% ipython --no-banner

In [1]: import numpy as np

In [2]: np.set_printoptions(suppress=True, linewidth=120)

In [3]: F = np.load("test14.npy")

In [4]: F
Out[4]: 
array([[-52,   0,  -1,   0,   3,   0,   1,   2,  -1,   1,   1,   2,   2,   1],
       [ -3, -17,   3,  -1,  -2,  -2,  -1,  -3,  -3,   2,   1,   1,  -1,  -2],
       [ -2,   2,  53,   2,  -2,   3,  -1,  -1,   2,   1,  -1,  -1,  -1,   3],
       [  0,  -2,  -3,  40,   3,  -2,   1,  -1,   0,   1,  -3,  -2,   1,   2],
       [ -2,   0,  -3,   0,  48,   1,   3,   0,  -2,  -3,   1,   1,   3,   1],
       [ -2,  -1,   2,  -3,   3,  -9,   3,  -1,  -3,   1,   1,   1,  -3,   3],
       [ -2,   3,  -2,  -3,   3,  -2,  17,   1,   0,  -2,   3,   3,   1,   3],
       [ -2,   3,  -3,   2,  -2,   0,  -1, -50,  -3,  -1,  -2,   1,   0,   2],
       [ -2,   3,  -1,  -3,   1,   3,  -1,  -2,   7,   0,   3,  -2,  -3,  -2],
       [ -1,   0,  -3,  -3,   1,   0,   0,  -1,   1, -17,   2,  -1,   2,   3],
       [ -2,  -1,   2,   3,  -2,   0,   1,   0,   0,   0,  32,  -3,   0,   1],
       [  1,  -3,  -2,   2,   0,   3,   0,  -1,   3,   3,   3,   0,  -3,   0],
       [ -1,   1,  -1,   0,   0,  -3,   3,  -3,   0,   1,   2,  -2,   8,   3],
       [  0,  -1,   2,  -2,   3,  -2,   2,   1,  -2,  -3,  -1,   3,   0,  37]])

In [5]: [round(float(x), 1) for x in np.linalg.svd(F, compute_uv=False)[:3]]
Out[5]: [55.3, 53.8, 50.9]

In [6]: np.round(np.abs(np.linalg.svd(F)[2][-1]), 1) + 0
Out[6]: array([0. , 0. , 0. , 0. , 0. , 0.2, 0.2, 0. , 0.4, 0. , 0.1, 0.9, 0.2, 0. ])

In [7]: np.linalg.cond(F) > 100
Out[7]: np.True_

In [8]: round(float(np.linalg.norm(F, 2) / np.linalg.norm(F)), 1)
Out[8]: 0.4

In [9]: mat = np.load("case18.npy")

In [10]: mat
Out[10]: 
array([[ 0,  1,  1,  2, -3, -3, -3, -2, -1, -2, -3],
       [ 0, -2,  3, -1,  3,  0,  1,  3, -2, -3,  2],
       [ 0,  0,  3,  1, -3,  3,  0,  0, -1,  3,  2],
       [ 0,  0,  0,  1,  2, -2,  0,  1,  3,  0,  0],
       [ 0,  0,  0,  0, -1, -2,  3,  2,  1,  2, -3],
       [ 0,  0,  0,  0,  0,  1, -3,  2,  3, -2, -3],
       [ 0,  0,  0,  0,  0,  0, -1,  1,  3,  3,  1],
       [ 0,  0,  0,  0,  0,  0,  0, -2,  2, -2,  3],
       [ 0,  0,  0,  0,  0,  0,  0,  0, -3,  0, -2],
       [ 0,  0,  0,  0,  0,  0,  0,  0,  0,  1, -3],
       [ 0,  0,  0,  0,  0,  0,  0,  0,  0,  0,  1]])

In [11]: U, sigma, vt = np.linalg.svd(mat)

In [12]: sigma.round(1) + 0
Out[12]: array([8.9, 7.7, 7.4, 6.8, 5.4, 4.2, 2.6, 1.4, 0.9, 0. , 0. ])

In [13]: np.argmax(sigma[:-1] / (sigma[1:] + 1e-6)) + 1
Out[13]: np.int64(10)

In [14]: Y = U[:, :10] @ np.diag(sigma[:10]) @ vt[:10]

In [15]: round(float(np.abs(mat - Y).max()), 1)
Out[15]: 0.0

In [16]: np.round(np.linalg.norm(mat - Y, 2), 1), sigma[10]
Out[16]: (np.float64(0.0), np.float64(0.0))

In [17]: Y = np.array([[-2, -4, 1, -3, -4, 0, 2, 3, 5, 3, 4, -3, 5],
    ...:     [0, -3, 0, -5, 0, 2, 2, 3, 0, -5, -2, 3, -1],
    ...:     [3, 4, -2, -5, 5, 5, 0, 5, 1, 5, -4, -3, 2],
    ...:     [-5, -1, -3, 1, -4, -3, 0, -4, -3, -1, -4, 0, 5],
    ...:     [0, 2, -5, -1, 3, -5, -1, -4, 5, 5, -4, -4, -5],
    ...:     [5, 0, -1, 2, 4, 1, 2, 4, 2, -2, 2, 2, -3],
    ...:     [1, -5, -4, -1, -3, 5, -5, -5, 1, -2, 1, -5, 4],
    ...:     [1, -4, -3, -1, -3, 0, -4, 0, -5, -5, 5, 3, -4],
    ...:     [0, 0, -4, -2, 3, 1, 4, -5, 2, -2, 0, 1, -1],
    ...:     [3, 3, 1, 3, 5, -2, 1, 1, 3, -4, -1, 5, 1],
    ...:     [4, -3, 5, 0, -4, -5, -4, 4, -4, 2, 5, -4, -1],
    ...:     [1, -3, -3, -3, -4, 1, 1, 0, 5, -5, -3, -3, 0],
    ...:     [-5, -4, -4, 3, 5, -4, -5, 5, -5, 3, 5, -5, 5]])

In [18]: M = np.triu(Y)

In [19]: M
Out[19]: 
array([[-2, -4,  1, -3, -4,  0,  2,  3,  5,  3,  4, -3,  5],
       [ 0, -3,  0, -5,  0,  2,  2,  3,  0, -5, -2,  3, -1],
       [ 0,  0, -2, -5,  5,  5,  0,  5,  1,  5, -4, -3,  2],
       [ 0,  0,  0,  1, -4, -3,  0, -4, -3, -1, -4,  0,  5],
       [ 0,  0,  0,  0,  3, -5, -1, -4,  5,  5, -4, -4, -5],
       [ 0,  0,  0,  0,  0,  1,  2,  4,  2, -2,  2,  2, -3],
       [ 0,  0,  0,  0,  0,  0, -5, -5,  1, -2,  1, -5,  4],
       [ 0,  0,  0,  0,  0,  0,  0,  0, -5, -5,  5,  3, -4],
       [ 0,  0,  0,  0,  0,  0,  0,  0,  2, -2,  0,  1, -1],
       [ 0,  0,  0,  0,  0,  0,  0,  0,  0, -4, -1,  5,  1],
       [ 0,  0,  0,  0,  0,  0,  0,  0,  0,  0,  5, -4, -1],
       [ 0,  0,  0,  0,  0,  0,  0,  0,  0,  0,  0, -3,  0],
       [ 0,  0,  0,  0,  0,  0,  0,  0,  0,  0,  0,  0,  5]])

In [20]: # looks like rank 12

In [21]: np.allclose(M[:-1].T @ np.linalg.lstsq(M[:-1].T, M[-1])[0], M[-1])
Out[21]: True

In [22]: np.linalg.lstsq(M[:-1].T, M[-1])[2]
Out[22]: np.int32(12)

In [23]: round(float(np.trace(np.linalg.pinv(M) @ M)), 1)
Out[23]: 12.0

In [24]: np.abs(np.diag(np.linalg.qr(M)[1])) > 1e-9
Out[24]: array([ True,  True,  True,  True,  True,  True,  True, False,  True,  True,  True,  True,  True])

In [25]: np.argsort(-np.linalg.norm(M, axis=0).round(6), kind="stable")[:3]
Out[25]: array([12,  9, 11])

In [26]: np.linalg.matrix_rank(M, rtol=0.1)
Out[26]: np.int64(9)

In [27]: round(float(np.linalg.norm(M, 2) / np.linalg.norm(M)), 1)
Out[27]: 0.5

In [28]: [round(float(x), 1) for x in np.linalg.svd(M, compute_uv=False)[:3]]
Out[28]: [17.1, 15.1, 13.3]

In [29]: t = np.radians(120)

In [30]: r_ = np.eye(13)

In [31]: r_[12, 12] = r_[7, 7] = np.cos(t)

In [32]: r_[12, 7], r_[7, 12] = -np.sin(t), np.sin(t)

In [33]: Y = M @ r_.T

In [34]: np.allclose(M @ M.T, Y @ Y.T)
Out[34]: True

In [35]: rng = np.random.default_rng(903585)

In [36]: idx = rng.permutation(13)

In [37]: idx
Out[37]: array([ 0,  9,  1,  4,  8,  3,  2, 10,  5,  7, 11,  6, 12])

In [38]: Y = M[idx][:, idx]

In [39]: np.allclose(Y, M)
Out[39]: False

In [40]: np.diag(Y)
Out[40]: array([-2, -4, -3,  3,  2,  1, -2,  5,  1,  0, -3, -5,  5])

In [41]: vec = np.array([9, 2, 6, 9, 7, 4, 1, 0, 0, 5, 9, 5, 8])

In [42]: M @ (2 * vec)
Out[42]: array([   6, -154,  -24,  -64, -142,    0,    2,    6,  -26,    8,   34,  -30,   80])

In [43]: (M * vec).sum(axis=1)
Out[43]: array([  3, -77, -12, -32, -71,   0,   1,   3, -13,   4,  17, -15,  40])

In [44]: np.sign((M @ vec).round(6))
Out[44]: array([ 1, -1, -1, -1, -1,  0,  1,  1, -1,  1,  1, -1,  1])

In [45]: M @ np.ones(13)
Out[45]: array([  7.,  -6.,   9., -13., -10.,   8., -11.,  -6.,   0.,   1.,   0.,  -3.,   5.])
